$ python3 -q
>>> import numpy as np
>>> np.set_printoptions(precision=1, suppress=True, linewidth=160)
>>> def rnd(a):
...     return np.round(a, 1) + 0
... 
>>> X = np.load("case13.npy")
>>> X
array([[6, 2],
       [0, 2]])
>>> vals, vecs = np.linalg.eig(X)
>>> vals
array([6., 2.])
>>> rnd(np.sort(np.linalg.eigvals(X.T)))
array([2., 6.])
>>> X @ vecs[:, 0] - vals[0] * vecs[:, 0]
array([0., 0.])
>>> B = np.array([[-1, 2, 3], [0, 3, -2], [-1, -3, 0]])
>>> W0 = B - B.T
>>> W0
array([[ 0,  2,  4],
       [-2,  0,  1],
       [-4, -1,  0]])
>>> np.unique(W0.round(6), axis=0).shape
(3, 3)
>>> np.allclose(W0[:-1].T @ np.linalg.lstsq(W0[:-1].T, W0[-1])[0], W0[-1])
True
>>> rnd(W0 @ np.linalg.pinv(W0) @ W0)
array([[ 0.,  2.,  4.],
       [-2.,  0.,  1.],
       [-4., -1.,  0.]])
>>> rnd(np.trace(np.linalg.pinv(W0) @ W0))
np.float64(2.0)
>>> np.zeros(3, 3)
Traceback (most recent call last):
  File "<python-input-16>", line 1, in <module>
    np.zeros(3, 3)
    ~~~~~~~~^^^^^^
TypeError: Cannot interpret '3' as a data type
>>> np.linalg.matrix_rank(W0)
np.int64(2)
>>> W0.sum(axis=1)
array([ 6, -1, -5])
>>> np.count_nonzero(W0)
np.int64(6)
>>> B = X / np.linalg.norm(X, axis=1, keepdims=True)
>>> C2 = B @ B.T
>>> rnd(np.linalg.norm(B, axis=1))
array([1., 1.])
>>> (np.abs(C2) > 0.9).astype(int)
array([[1, 0],
       [0, 1]])
>>> rnd(C2)
array([[1. , 0.3],
       [0.3, 1. ]])
>>> (C2 - 2 * np.eye(2)).round(6).argmax(axis=1)
array([1, 0])
>>> np.argwhere(np.triu(np.abs(C2) > 0.95, 1))
array([], shape=(0, 2), dtype=int64)
>>> rk = np.linalg.matrix_rank(W0)
>>> rk
np.int64(2)
>>> ns = np.linalg.svd(W0)[2][rk:].T
>>> [int(np.linalg.matrix_rank(np.delete(W0, i, axis=0))) for i in range(3)]
[2, 2, 2]
>>> rnd(ns[:, 0] / ns[np.abs(ns[:, 0]).round(6).argmax(), 0])
array([-0.2,  1. , -0.5])
>>> B = np.array([[3, 0, 2], [0, 3, 3]])
>>> cent = np.kron(B, W0)
>>> np.linalg.matrix_rank(cent)
np.int64(4)
>>> rng = np.random.default_rng(949)
>>> K = rng.normal(size=(10, 3))
>>> K = 20 * K / np.linalg.norm(K, axis=1, keepdims=True)
>>> rnd(K)
array([[  8.4,  -6.6, -16.9],
       [ 19.3,  -4.6,   2.8],
       [-19.9,   0.7,   2.1],
       [ 11.8,  12.3, -10.4],
       [-18.9,  -3. ,  -5.7],
       [ 18.8,  -3.2,  -6.1],
       [  9.1,   2. ,  17.7],
       [-16.5,   2.5,  11. ],
       [ -0.3, -19.2,   5.6],
       [-17.5,   4.3,   8.7]])
>>> cen = (K - K.mean(axis=0)) / K.std(axis=0)
>>> rnd(cen.std(axis=0))
array([1., 1., 1.])
>>> beta = np.linalg.lstsq(np.delete(cen, 1, axis=1), cen[:, 1])[0]
>>> rnd(beta)
array([-0.1,  0. ])
>>> np.abs(beta).argmax()
np.int64(0)
>>> cen = K - K.mean(axis=0)
>>> vecs = np.linalg.svd(cen)[2][:1]
>>> B = cen - cen @ vecs.T @ vecs
>>> rnd((cen @ vecs.T).std(axis=0))
array([15.7])
>>> rnd(np.diag(vecs.T @ vecs))
array([0.9, 0. , 0.1])
>>> rnd(np.linalg.norm(B) / np.linalg.norm(cen))
np.float64(0.6)
>>> cent = K[[9, 8]].astype(float)
>>> for _ in range(7):
...     labels = np.linalg.norm(K[:, None] - cent, axis=-1).argmin(axis=1)
...     cent = np.array([K[labels == j].mean(axis=0) for j in range(2)])
... 
>>> labels
array([1, 1, 0, 1, 0, 1, 1, 0, 1, 0])
>>> rnd(cent[1] - cent[0])
array([29.4, -4.3, -5.2])
>>> np.bincount(labels)
array([4, 6])
>>> np.abs(cent[1] - cent[0]).argmax()
np.int64(0)
>>> M = np.load("sample14.npy")
>>> M
array([[1. , 0.5, 0.2, 0.1],
       [0.5, 1. , 0.5, 0.2],
       [0.2, 0.5, 1. , 0.5],
       [0.1, 0.2, 0.5, 1. ]])
>>> B = np.linalg.inv(M)
>>> rnd(B)
array([[ 1.3, -0.7,  0.1,  0. ],
       [-0.7,  1.7, -0.8,  0.1],
       [ 0.1, -0.8,  1.7, -0.7],
       [ 0. ,  0.1, -0.7,  1.3]])
>>> rnd(np.linalg.inv(B))
array([[1. , 0.5, 0.2, 0.1],
       [0.5, 1. , 0.5, 0.2],
       [0.2, 0.5, 1. , 0.5],
       [0.1, 0.2, 0.5, 1. ]])
>>> rnd(np.linalg.cond(M))
np.float64(6.0)
>>> rnd(np.linalg.slogdet(M)[0])
np.float64(1.0)
>>> rnd(M @ B)
array([[1., 0., 0., 0.],
       [0., 1., 0., 0.],
       [0., 0., 1., 0.],
       [0., 0., 0., 1.]])
